>>> import numpy as np
>>> np.set_printoptions(precision=2, suppress=True, linewidth=120)
>>> arr = np.loadtxt("layer5.csv", delimiter=",")
>>> arr
array([[46., 27., 34.],
       [46., 27., 34.],
       [37., 22., 27.],
       [37., 22., 27.],
       [10.,  7.,  6.],
       [ 1.,  2.,  0.],
       [10.,  7.,  6.],
       [10.,  7.,  6.],
       [28., 17., 20.],
       [46., 27., 34.],
       [ 1.,  2.,  0.],
       [37., 22., 27.],
       [ 1.,  2.,  0.],
       [37., 22., 27.],
       [19., 12., 13.],
       [ 1.,  2.,  0.],
       [ 1.,  2.,  0.],
       [19., 12., 13.],
       [ 1.,  2.,  0.],
       [19., 12., 13.],
       [10.,  7.,  6.],
       [19., 12., 13.],
       [19., 12., 13.]])
>>> C = arr[[3, 8]].astype(float)
>>> for _ in range(5):
...     z = np.linalg.norm(arr[:, None] - C, axis=-1).argmin(axis=1)
...     C = np.array([arr[z == j].mean(axis=0) for j in range(2)])
... 
>>> z
array([0, 0, 0, 0, 1, 1, 1, 1, 0, 0, 1, 0, 1, 0, 1, 1, 1, 1, 1, 1, 1, 1, 1])
>>> np.bincount(z)
array([ 8, 15])
>>> np.abs(C[1] - C[0]).argmax()
np.int64(0)
>>> np.linalg.matrix_rank(arr, rtol=0.1)
np.int64(1)
>>> [round(float(x), 2) for x in np.linalg.svd(arr, compute_uv=False)[:3]]
[167.07, 5.6, 0.85]
>>> np.argsort(-np.linalg.norm(arr, axis=0).round(6), kind="stable")[:3]
array([0, 2, 1])
>>> A2 = np.c_[arr[:, :1] @ np.array([[1]]), np.array([4, 4, 5, 0, 3, 4, 2, 5, 3, 3, 5, 0, 0, 2, 1, 2, 2, 5, 3, 2, 0, 1, 1])]
>>> A2
array([[46.,  4.],
       [46.,  4.],
       [37.,  5.],
       [37.,  0.],
       [10.,  3.],
       [ 1.,  4.],
       [10.,  2.],
       [10.,  5.],
       [28.,  3.],
       [46.,  3.],
       [ 1.,  5.],
       [37.,  0.],
       [ 1.,  0.],
       [37.,  2.],
       [19.,  1.],
       [ 1.,  2.],
       [ 1.,  2.],
       [19.,  5.],
       [ 1.,  3.],
       [19.,  2.],
       [10.,  0.],
       [19.,  1.],
       [19.,  1.]])
>>> np.round(np.linalg.norm(A2 - arr @ np.linalg.lstsq(arr, A2)[0], axis=0), 2) + 0
array([0.  , 8.02])
>>> np.linalg.norm(np.linalg.qr(arr)[0].T @ A2, axis=0) ** 2 / ((A2 ** 2).sum(axis=0) + 1e-12)
array([1.  , 0.69])
>>> np.linalg.matrix_rank(A2)
np.int64(2)
>>> np.linalg.matrix_rank(np.c_[arr, A2])
np.int64(4)
>>> J = np.load("sample5.npy")
>>> J
array([[ 0.,  0., -5.],
       [ 0.,  0., -3.],
       [-5., -3.,  0.]])
>>> [round(float(x), 2) for x in np.linalg.svd(J, compute_uv=False)[:3]]
[5.83, 5.83, 0.0]
>>> F = np.load("mat.npy")
>>> F
array([[ 2., -2.,  2.],
       [-2., -1., -1.],
       [ 2., -1., -1.]])
>>> vals, V = np.linalg.eigh(F)
>>> vec = np.array([2, -1, -2])
>>> vec @ F @ vec
np.float64(-9.0)
>>> V * np.maximum(vals, 0) @ V.T
array([[ 2.67, -1.33,  1.33],
       [-1.33,  0.67, -0.67],
       [ 1.33, -0.67,  0.67]])
>>> [round(float(np.linalg.det(F[:i, :i])), 2) + 0 for i in range(1, 4)]
[2.0, -6.0, 16.0]
>>> np.all(np.linalg.eigvalsh(F) > 0)
np.False_
>>> X = np.load("w.npy")
>>> X
array([[ 0.33, -0.67,  0.67],
       [-0.67,  0.33,  0.67],
       [ 0.67,  0.67,  0.33]])
>>> vec = np.array([3, 0, 3])
>>> round(np.linalg.det(X), 2)
np.float64(-1.0)
>>> round(np.linalg.norm(vec), 2), round(float(np.linalg.norm(X @ vec)), 2)
(np.float64(4.24), 4.24)
>>> 3 - np.linalg.matrix_rank(X - np.eye(3), tol=1e-8)
np.int64(2)
>>> E = np.load("a.npy")
>>> E
array([[4, 0, 0, 0],
       [0, 3, 0, 0],
       [0, 0, 3, 0],
       [0, 0, 0, 5]])
>>> P = np.triu(np.array([[9, -8, -6, -1], [-1, -9, 3, 9], [2, 3, 3, 8], [-8, -8, -8, 7]]), 1) + np.eye(4)
>>> A2 = P @ E @ np.linalg.inv(P)
>>> np.trace(A2), np.trace(E)
(np.float64(15.0), np.int64(15))
>>> round(float(np.linalg.det(A2)), 2)
180.0
>>> P @ E - E @ P
array([[ 0.,  8.,  6., -1.],
       [ 0.,  0.,  0., 18.],
       [ 0.,  0.,  0., 16.],
       [ 0.,  0.,  0.,  0.]])
>>> A2
array([[  4.,   8., -18.,  71.],
       [  0.,   3.,   0.,  18.],
       [  0.,   0.,   3.,  16.],
       [  0.,   0.,   0.,   5.]])
>>> vec = np.array([1, 1, 0, -1])
>>> h = np.maximum(A2 @ vec, 0)
>>> h
array([0., 0., 0., 0.])
>>> np.maximum(A2 @ vec, 0) - np.maximum(-A2 @ vec, 0)
array([-59., -15., -16.,  -5.])
>>> A2.T @ h
array([0., 0., 0., 0.])
>>> E[:, 3] @ E[:, 2]
np.int64(0)
>>> E @ E.T
array([[16,  0,  0,  0],
       [ 0,  9,  0,  0],
       [ 0,  0,  9,  0],
       [ 0,  0,  0, 25]])
>>> E.T @ E
array([[16,  0,  0,  0],
       [ 0,  9,  0,  0],
       [ 0,  0,  9,  0],
       [ 0,  0,  0, 25]])
>>> mat = np.array([[2, 3, 3, 1], [0, 3, 3, 3], [0, 0, 1, 3], [0, 0, 0, 3]])
>>> mat
array([[2, 3, 3, 1],
       [0, 3, 3, 3],
       [0, 0, 1, 3],
       [0, 0, 0, 3]])
>>> cen = arr - arr.mean(axis=0)
>>> V = np.linalg.svd(cen)[2][:1]
>>> A2 = cen - cen @ V.T @ V
>>> np.linalg.norm(A2, axis=1).round(6).argmax()
np.int64(4)
>>> (cen @ V.T).std(axis=0)
array([21.83])
>>> np.diag(V.T @ V)
array([0.53, 0.16, 0.31])
>>> A2 = mat / np.linalg.norm(mat, axis=1, keepdims=True)
>>> G = A2 @ A2.T
>>> (G - 2 * np.eye(4)).round(6).argmax(axis=1)
array([1, 0, 3, 2])
>>> Uu, sv, vt = np.linalg.svd(mat, full_matrices=False)
>>> sv / sv[0]
array([1.  , 0.51, 0.17, 0.07])
>>> np.round(np.sqrt((sv ** 2).sum()), 2), np.round(np.linalg.norm(mat), 2)
(np.float64(8.31), np.float64(8.31))
>>> (sv > 1e-8).sum()
np.int64(4)
>>> np.cumsum(sv ** 2) / np.sum(sv ** 2)
array([0.77, 0.97, 1.  , 1.  ])
>>> sv
array([7.29, 3.75, 1.24, 0.53])
>>> np.round(Uu.T @ Uu, 2) + 0
array([[1., 0., 0., 0.],
       [0., 1., 0., 0.],
       [0., 0., 1., 0.],
       [0., 0., 0., 1.]])
>>> Q, r_ = np.linalg.qr(mat)
>>> np.allclose(r_.T @ r_, mat.T @ mat)
True
>>> Q.T @ Q
array([[1., 0., 0., 0.],
       [0., 1., 0., 0.],
       [0., 0., 1., 0.],
       [0., 0., 0., 1.]])
>>> r_
array([[2., 3., 3., 1.],
       [0., 3., 3., 3.],
       [0., 0., 1., 3.],
       [0., 0., 0., 3.]])
>>> abs(r_[0, 0]), round(float(np.linalg.norm(mat[:, 0])), 2)
(np.float64(2.0), 2.0)
>>> A2 = np.linalg.inv(mat)
>>> A2
array([[ 0.5 , -0.5 ,  0.  ,  0.33],
       [ 0.  ,  0.33, -1.  ,  0.67],
       [ 0.  ,  0.  ,  1.  , -1.  ],
       [ 0.  ,  0.  ,  0.  ,  0.33]])
>>> round(np.linalg.cond(mat), 2)
np.float64(13.71)
>>> np.linalg.inv(A2)
array([[2., 3., 3., 1.],
       [0., 3., 3., 3.],
       [0., 0., 1., 3.],
       [0., 0., 0., 3.]])
>>> A2 = np.array([[1, 2, 0], [3, 2, 0], [3, 3, 2]])
>>> A = np.triu(A2, 1)
>>> A
array([[0, 2, 0],
       [0, 0, 0],
       [0, 0, 0]])
>>> (A != 0).astype(int)
array([[0, 1, 0],
       [0, 0, 0],
       [0, 0, 0]])
>>> round(float(np.linalg.det(A)), 2)
0.0
>>> blk = np.stack([A, 3 * A, A[::-1]])
>>> np.linalg.matrix_rank(blk.reshape(3, -1))
np.int64(2)
>>> np.einsum("bij,cij->bc", blk, blk)
array([[ 4, 12,  0],
       [12, 36,  0],
       [ 0,  0,  4]])
>>> (blk @ A.T).shape
(3, 3, 3)
>>> np.abs(np.diag(np.linalg.qr(A)[1])) > 1e-9
array([False, False, False])
>>> np.linalg.lstsq(A[:-1].T, A[-1])[2]
np.int32(1)
>>> A @ np.linalg.pinv(A) @ A
array([[0., 2., 0.],
       [0., 0., 0.],
       [0., 0., 0.]])
>>> W0 = 0.9 ** np.abs(np.subtract.outer(np.arange(4), np.arange(4)))
>>> W0
array([[1.  , 0.9 , 0.81, 0.73],
       [0.9 , 1.  , 0.9 , 0.81],
       [0.81, 0.9 , 1.  , 0.9 ],
       [0.73, 0.81, 0.9 , 1.  ]])
>>> np.linalg.norm(W0, axis=1).argmax()
np.int64(1)
>>> round(np.linalg.norm(W0, "nuc"), 2)
np.float64(4.0)
>>> round(float(W0[2] @ W0[0]), 2)
3.09
>>> np.linalg.norm(W0, axis=1)
array([1.73, 1.81, 1.81, 1.73])
>>> np.linalg.norm(W0, axis=0)
array([1.73, 1.81, 1.81, 1.73])
>>> Uu, sv, vt = np.linalg.svd(W0)
>>> sv
array([3.53, 0.31, 0.1 , 0.06])
>>> A2 = Uu[:, :1] @ np.diag(sv[:1]) @ vt[:1]
>>> np.round(np.linalg.norm(W0 - A2, 2), 2), round(sv[1], 2)
(np.float64(0.31), np.float64(0.31))
>>> np.linalg.matrix_rank(A2)
np.int64(1)
>>> A2
array([[0.84, 0.88, 0.88, 0.84],
       [0.88, 0.93, 0.93, 0.88],
       [0.88, 0.93, 0.93, 0.88],
       [0.84, 0.88, 0.88, 0.84]])
>>> np.linalg.matrix_rank(W0, rtol=0.05)
np.int64(2)
>>> vals, V = np.linalg.eig(E)
>>> np.prod(vals)
np.float64(180.0)
>>> vec = np.array([2, 8, 1, 8])
>>> h = np.maximum(W0 @ vec, 0)
>>> np.maximum(W0 @ (3 * vec), 0)
array([47.53, 51.54, 51.06, 50.51])
>>> W0.T @ h
array([57.37, 60.39, 60.47, 57.62])
